In [1]: import numpy as np

In [2]: np.set_printoptions(precision=2, suppress=True, linewidth=160)

In [3]: rnd = lambda a: np.round(a, 2) + 0

In [4]: m1 = np.array([[1.6, -5.0],
   ...:     [0.3, -5.0],
   ...:     [0.3, -2.0],
   ...:     [1.7, -4.0],
   ...:     [2.5, -12.0],
   ...:     [0.8, 1.0],
   ...:     [0.0, 3.0]])

In [5]: Q, vecs = np.linalg.qr(m1[:, :1])[0], np.linalg.qr(m1[:, 1:])[0]

In [6]: sig = np.linalg.svd(Q.T @ vecs, compute_uv=False)

In [7]: rnd(np.linalg.norm(Q @ Q.T - vecs @ vecs.T, 2))
Out[7]: np.float64(0.49)

In [8]: rnd(sig)
Out[8]: array([0.87])

In [9]: (sig > 0.9).sum()
Out[9]: np.int64(0)

In [10]: rnd(np.degrees(np.arccos(sig.clip(0, 1))))
Out[10]: array([29.48])

In [11]: x = np.array([7, 3])

In [12]: h1 = np.maximum(m1 @ x, 0)

In [13]: np.flatnonzero(h1 > 1e-9)
Out[13]: array([5, 6])

In [14]: rnd(h1)
Out[14]: array([0. , 0. , 0. , 0. , 0. , 8.6, 9. ])

In [15]: rnd(np.maximum(m1 @ x, 0) - np.maximum(-m1 @ x, 0))
Out[15]: array([ -3.8, -12.9,  -3.9,  -0.1, -18.5,   8.6,   9. ])

In [16]: m1 * (h1 > 1e-9)[:, None]
Out[16]: 
array([[ 0. , -0. ],
       [ 0. , -0. ],
       [ 0. , -0. ],
       [ 0. , -0. ],
       [ 0. , -0. ],
       [ 0.8,  1. ],
       [ 0. ,  3. ]])
